$ ipython --no-banner

In [1]: import numpy as np

In [2]: import numpy.linalg as la

In [3]: np.set_printoptions(precision=1, suppress=True, linewidth=200, sign=" ")

In [4]: q, _ = la.qr(np.array([[-0.8, -2.1, -0.4, 0.0, 0.7, -1.0, -1.0],
   ...:     [1.3, -0.1, -1.5, -1.5, -1.4, 0.3, 0.6],
   ...:     [0.1, 0.4, 1.2, 0.3, 0.1, 0.2, 1.4],
   ...:     [-1.7, 0.6, -0.3, -0.2, -0.2, -0.2, 1.4],
   ...:     [-1.1, 0.5, 0.9, -0.2, -2.0, 0.1, 1.5],
   ...:     [-1.0, 1.2, 0.2, 0.3, 0.6, 0.2, 0.9],
   ...:     [-0.9, -0.1, 0.2, 0.8, -0.2, -1.3, -1.9]]))

In [5]: E = 3 * q

In [6]: E.round(1) + 0
Out[6]: 
array([[-0.8, -2.6,  0.1, -0.5,  0.7, -0.4, -0.8],
       [ 1.4,  0.1,  1.8, -1.3, -0.6, -1.3, -0.6],
       [ 0.1,  0.5, -1.7, -0.7,  0.8, -2.1,  0.3],
       [-1.8,  0.4,  1.4, -0.5,  0.6, -0.4,  1.7],
       [-1.1,  0.4, -0.8, -2. , -1.4,  0.7, -0.7],
       [-1. ,  1.3,  0.6,  0.5,  1. , -0.3, -2.1],
       [-0.9, -0.3,  0. ,  1.4, -2. , -1.4, -0.1]])

In [7]: la.norm(E, axis=0)
Out[7]: array([ 3.,  3.,  3.,  3.,  3.,  3.,  3.])

In [8]: A = np.load("test13.npy")

In [9]: A
Out[9]: 
array([[-1.,  1.,  0.],
       [ 0., -1.,  1.],
       [ 0.,  0., -1.]])

In [10]: np.allclose(A, A.T)
Out[10]: False

In [11]: A @ A
Out[11]: 
array([[ 1., -2.,  1.],
       [ 0.,  1., -2.],
       [ 0.,  0.,  1.]])

In [12]: round(float(np.abs(la.eigvals(A)).max()), 1)
Out[12]: 1.0

In [13]: np.trace(A)
Out[13]: np.float64(-3.0)

In [14]: round(float(la.det(A)), 1)
Out[14]: -1.0

In [15]: np.sort(np.abs(la.eigvals(A)))
Out[15]: array([ 1.,  1.,  1.])

In [16]: np.allclose(A @ A.T, A.T @ A)
Out[16]: False

In [17]: (A - A.T) / 2
Out[17]: 
array([[ 0. ,  0.5,  0. ],
       [-0.5,  0. ,  0.5],
       [ 0. , -0.5,  0. ]])

In [18]: evals, evecs = la.eig(A)

In [19]: np.prod(evals)
Out[19]: np.float64(-1.0)

In [20]: evals
Out[20]: array([-1., -1., -1.])

In [21]: np.sort(la.eigvals(A.T))
Out[21]: array([-1., -1., -1.])

In [22]: np.sort(la.eigvals(la.inv(A)))
Out[22]: array([-1., -1., -1.])

In [23]: u = np.array([2, 2, 3])

In [24]: np.polyval(u, E[0])
Out[24]: array([  2.7,  11.3,   3.2,   2.5,   5.5,   2.5,   2.7])

In [25]: np.cross(E[0, :3], E[5, :3])
Out[25]: array([-1.6,  0.4, -3.8])

In [26]: vec = np.array([0, -3, 5])

In [27]: np.einsum("ij,j->i", A, vec)
Out[27]: array([-3.,  8., -5.])

In [28]: A @ np.ones(3)
Out[28]: array([ 0.,  0., -1.])

In [29]: (A * vec).sum(axis=1)
Out[29]: array([-3.,  8., -5.])

In [30]: np.sign((A @ vec).round(6))
Out[30]: array([-1.,  1., -1.])

In [31]: la.norm(A @ vec) <= la.norm(A, 2) * la.norm(vec) + 1e-9
Out[31]: np.True_

In [32]: A @ np.eye(3)[0]
Out[32]: array([-1.,  0.,  0.])

In [33]: hat = np.triu(np.array([[2, 0, 3], [-3, 2, -2], [0, 3, 3]]), 1) + np.eye(3)

In [34]: Y = hat @ A @ la.inv(hat)

In [35]: hat @ A - A @ hat
Out[35]: 
array([[ 0.,  0.,  2.],
       [ 0.,  0.,  0.],
       [ 0.,  0.,  0.]])

In [36]: np.trace(Y), np.trace(A)
Out[36]: (np.float64(-3.0), np.float64(-3.0))

In [37]: np.poly(Y)
Out[37]: array([ 1.,  3.,  3.,  1.])

In [38]: la.matrix_rank(Y)
Out[38]: np.int64(3)

In [39]: data = np.array([[-2.0, 0.0, 0.0, 0.0],
    ...:     [0.0, 0.0, 1.0, 3.0],
    ...:     [0.0, 3.0, 0.0, 2.0],
    ...:     [0.0, 3.0, 3.0, 0.0]])

In [40]: round(la.norm(A) ** 2 / la.norm(A, 2) ** 2, 1)
Out[40]: np.float64(1.5)

In [41]: round(la.norm(A, "nuc"), 1)
Out[41]: np.float64(3.5)

In [42]: np.round(la.norm(A, 2), 1)
Out[42]: np.float64(1.8)

In [43]: round(float(la.norm(A, 1)), 1), np.round(la.norm(A, np.inf), 1)
Out[43]: (2.0, np.float64(2.0))

In [44]: A[0] @ A[2]
Out[44]: np.float64(0.0)

In [45]: la.norm(A, axis=0)
Out[45]: array([ 1. ,  1.4,  1.4])

In [46]: la.norm(A, axis=1).argmax()
Out[46]: np.int64(0)

In [47]: round(float(la.norm(A[0], 1)), 1), np.round(la.norm(A[0], np.inf), 1)
Out[47]: (2.0, np.float64(1.0))

In [48]: Y = la.inv(data)

In [49]: (np.abs(Y) > 1e-9).astype(int)
Out[49]: 
array([[ 1,  0,  0,  0],
       [ 0,  1,  1,  1],
       [ 0,  1,  1,  1],
       [ 0,  1,  1,  1]])

In [50]: round(la.det(data) * la.det(Y), 1)
Out[50]: np.float64(1.0)

In [51]: rng = np.random.default_rng(46)

In [52]: idx = rng.permutation(7)

In [53]: Y = E[:, idx] * rng.choice([-1, 1], 7)

In [54]: Y.round(1) + 0
Out[54]: 
array([[ 0.4, -0.8, -2.6, -0.7, -0.8,  0.1, -0.5],
       [ 1.3,  1.4,  0.1,  0.6, -0.6,  1.8, -1.3],
       [ 2.1,  0.1,  0.5, -0.8,  0.3, -1.7, -0.7],
       [ 0.4, -1.8,  0.4, -0.6,  1.7,  1.4, -0.5],
       [-0.7, -1.1,  0.4,  1.4, -0.7, -0.8, -2. ],
       [ 0.3, -1. ,  1.3, -1. , -2.1,  0.6,  0.5],
       [ 1.4, -0.9, -0.3,  2. , -0.1,  0. ,  1.4]])

In [55]: Uu, _, Vh = la.svd(E.T @ Y)

In [56]: np.round(Uu @ Vh, 1) + 0
Out[56]: 
array([[ 0.,  1.,  0.,  0.,  0.,  0.,  0.],
       [ 0.,  0.,  1.,  0.,  0.,  0.,  0.],
       [ 0.,  0.,  0.,  0.,  0.,  1.,  0.],
       [ 0.,  0.,  0.,  0.,  0.,  0.,  1.],
       [ 0.,  0.,  0., -1.,  0.,  0.,  0.],
       [-1.,  0.,  0.,  0.,  0.,  0.,  0.],
       [ 0.,  0.,  0.,  0.,  1.,  0.,  0.]])

In [57]: (data != 0).astype(int)
Out[57]: 
array([[ 1,  0,  0,  0],
       [ 0,  0,  1,  1],
       [ 0,  1,  0,  1],
       [ 0,  1,  1,  0]])

In [58]: data @ data
Out[58]: 
array([[  4.,   0.,   0.,   0.],
       [  0.,  12.,   9.,   2.],
       [  0.,   6.,   9.,   9.],
       [  0.,   9.,   3.,  15.]])

In [59]: np.round(la.det(data), 1)
Out[59]: np.float64(-66.0)

In [60]: np.flatnonzero(la.matrix_power((data != 0) + (data.T != 0) + np.eye(4), 4)[2])
Out[60]: array([ 1,  2,  3])

In [61]: idx = rng.permutation(4)

In [62]: idx
Out[62]: array([ 1,  0,  3,  2])

In [63]: Y = data[idx][:, idx]

In [64]: np.allclose(Y, data)
Out[64]: False

In [65]: round(la.det(Y), 1), round(la.det(data[idx]), 1)
Out[65]: (np.float64(-66.0), np.float64(-66.0))

In [66]: Y
Out[66]: 
array([[ 0.,  0.,  3.,  1.],
       [ 0., -2.,  0.,  0.],
       [ 3.,  0.,  0.,  3.],
       [ 3.,  0.,  2.,  0.]])

In [67]: arr = np.load("mat.npy")

In [68]: arr
Out[68]: 
array([[ 7, -3, -1],
       [-3, 11, -4],
       [-1, -4, 11]])

In [69]: L = la.cholesky(arr)

In [70]: arr / np.sqrt(np.outer(np.diag(arr), np.diag(arr)))
Out[70]: 
array([[ 1. , -0.3, -0.1],
       [-0.3,  1. , -0.4],
       [-0.1, -0.4,  1. ]])

In [71]: round(float(np.prod(np.diag(L)) ** 2), 1), round(la.det(arr), 1)
Out[71]: (601.0, np.float64(601.0))

In [72]: q, evecs = la.qr(arr[:, :1])[0], la.qr(arr[:, 1:])[0]

In [73]: sv = la.svd(q.T @ evecs, compute_uv=False)

In [74]: sv
Out[74]: array([ 0.7])

In [75]: np.degrees(np.arccos(sv.clip(0, 1)))
Out[75]: array([ 43.5])

In [76]: round(la.norm(q @ q.T - evecs @ evecs.T, 2), 1)
Out[76]: np.float64(1.0)

In [77]: evals, evecs = la.eigvalsh(arr)
---------------------------------------------------------------------------
ValueError                                Traceback (most recent call last)
Cell In[77], line 1
----> 1 evals, evecs = la.eigvalsh(arr)

ValueError: too many values to unpack (expected 2)

In [78]: evals, evecs = la.eigh(arr)

In [79]: np.unique(evals.round(6) + 0, return_counts=True)[1]
Out[79]: array([ 1,  1,  1])

In [80]: la.svd(arr, compute_uv=False)
Out[80]: array([ 15.3,   9.6,   4.1])

In [81]: np.abs(evecs[:, -1])
Out[81]: array([ 0.2,  0.7,  0.6])

In [82]: evecs @ np.diag(evals) @ evecs.T
Out[82]: 
array([[ 7., -3., -1.],
       [-3., 11., -4.],
       [-1., -4., 11.]])

In [83]: evals, evecs = la.eig(arr)

In [84]: np.round(np.prod(evals), 1)
Out[84]: np.float64(601.0)

In [85]: np.round(arr @ evecs[:, 0] - evals[0] * evecs[:, 0], 1) + 0
Out[85]: array([ 0.,  0.,  0.])

In [86]: evals
Out[86]: array([  4.1,   9.6,  15.3])

In [87]: u = np.array([5, 5, 3, 0, 3, 4])

In [88]: M = u[np.abs(np.subtract.outer(np.arange(6), np.arange(6)))]

In [89]: M
Out[89]: 
array([[ 5,  5,  3,  0,  3,  4],
       [ 5,  5,  5,  3,  0,  3],
       [ 3,  5,  5,  5,  3,  0],
       [ 0,  3,  5,  5,  5,  3],
       [ 3,  0,  3,  5,  5,  5],
       [ 4,  3,  0,  3,  5,  5]])

In [90]: evals, evecs = la.eigvalsh(M)
---------------------------------------------------------------------------
ValueError                                Traceback (most recent call last)
Cell In[90], line 1
----> 1 evals, evecs = la.eigvalsh(M)

ValueError: too many values to unpack (expected 2)

In [91]: evals, evecs = la.eigh(M)

In [92]: np.abs(evecs[:, -1])
Out[92]: array([ 0.4,  0.4,  0.4,  0.4,  0.4,  0.4])

In [93]: np.abs(evecs[:, -1]).round(6).argmax()
Out[93]: np.int64(2)

In [94]: np.round(evecs.T @ M @ evecs, 1) + 0
Out[94]: 
array([[-3.2,  0. ,  0. ,  0. ,  0. ,  0. ],
       [ 0. , -2.6,  0. ,  0. ,  0. ,  0. ],
       [ 0. ,  0. ,  1.4,  0. ,  0. ,  0. ],
       [ 0. ,  0. ,  0. ,  6.5,  0. ,  0. ],
       [ 0. ,  0. ,  0. ,  0. ,  7.2,  0. ],
       [ 0. ,  0. ,  0. ,  0. ,  0. , 20.7]])

In [95]: evals
Out[95]: array([-3.2, -2.6,  1.4,  6.5,  7.2, 20.7])

In [96]: la.eigvalsh(M @ M)
Out[96]: array([   1.9,    6.5,   10.1,   42.2,   51.6,  427.7])

In [97]: (evals > 1e-8).sum(), (evals < -1e-8).sum()
Out[97]: (np.int64(4), np.int64(2))

In [98]: la.svd(M, compute_uv=False)
Out[98]: array([ 20.7,   7.2,   6.5,   3.2,   2.6,   1.4])

In [99]: np.round(evecs @ np.diag(evals) @ evecs.T, 1) + 0
Out[99]: 
array([[ 5.,  5.,  3.,  0.,  3.,  4.],
       [ 5.,  5.,  5.,  3.,  0.,  3.],
       [ 3.,  5.,  5.,  5.,  3.,  0.],
       [ 0.,  3.,  5.,  5.,  5.,  3.],
       [ 3.,  0.,  3.,  5.,  5.,  5.],
       [ 4.,  3.,  0.,  3.,  5.,  5.]])
